>>> import numpy as np
>>> np.set_printoptions(suppress=True, linewidth=160)
>>> E = np.load("block19.npy")
>>> E.round(1) + 0
array([[-0.1, -0.5, -0.3, -0.4, -0.2,  0.5, -0.4],
       [ 0.6, -0.1,  0.1,  0.3, -0.5, -0.3, -0.6],
       [ 0. , -0.3, -0.4,  0. ,  0.6, -0.5, -0.3],
       [ 0. ,  0.1,  0.7, -0.1,  0.5,  0.3, -0.5],
       [-0.1, -0.2,  0.4, -0.7, -0.2, -0.5,  0.1],
       [-0.7, -0.4,  0.2,  0.5, -0.2, -0.2, -0.1],
       [ 0.5, -0.6,  0.3,  0.1,  0.2,  0.1,  0.4]])
>>> other = E / np.sqrt((E ** 2).mean(axis=1, keepdims=True))
>>> np.linalg.matrix_rank(E - E.mean(axis=1, keepdims=True))
np.int64(6)
>>> other[0].round(1)
array([-0.3, -1.4, -0.8, -1. , -0.4,  1.4, -1. ])
>>> np.round(np.linalg.norm(other, axis=1), 1)
array([2.6, 2.6, 2.6, 2.6, 2.6, 2.6, 2.6])
>>> np.round(E - E.mean(axis=1, keepdims=True), 1) + 0
array([[ 0.1, -0.3, -0.1, -0.2,  0. ,  0.7, -0.2],
       [ 0.6,  0. ,  0.1,  0.3, -0.4, -0.2, -0.5],
       [ 0.1, -0.2, -0.3,  0.1,  0.8, -0.4, -0.2],
       [-0.2,  0. ,  0.5, -0.2,  0.3,  0.1, -0.6],
       [ 0.1,  0. ,  0.6, -0.5, -0.1, -0.3,  0.3],
       [-0.5, -0.3,  0.4,  0.6, -0.1, -0.1,  0. ],
       [ 0.3, -0.8,  0.2,  0. ,  0.1,  0. ,  0.3]])
>>> np.linalg.matrix_rank(other) == np.linalg.matrix_rank(E)
np.True_
>>> x0 = np.array([1, 2, -1, 1, 3, 3, -3])
>>> np.round((E * x0).sum(axis=1), 1)
array([ 1. ,  0.2,  1.1,  3.1, -4. , -2.1, -1.2])
>>> (E @ x0).argmax()
np.int64(3)
>>> np.sign((E @ x0).round(6))
array([ 1.,  1.,  1.,  1., -1., -1., -1.])
>>> np.round(E * x0, 1) + 0
array([[-0.1, -1.1,  0.3, -0.4, -0.5,  1.6,  1.1],
       [ 0.6, -0.2, -0.1,  0.3, -1.4, -0.8,  1.7],
       [ 0. , -0.6,  0.4,  0. ,  1.9, -1.6,  0.9],
       [ 0. ,  0.3, -0.7, -0.1,  1.4,  0.8,  1.5],
       [-0.1, -0.4, -0.4, -0.7, -0.7, -1.5, -0.2],
       [-0.7, -0.8, -0.2,  0.5, -0.6, -0.5,  0.3],
       [ 0.5, -1.3, -0.3,  0.1,  0.6,  0.4, -1.3]])
>>> np.round(E @ x0, 1)
array([ 1. ,  0.2,  1.1,  3.1, -4. , -2.1, -1.2])
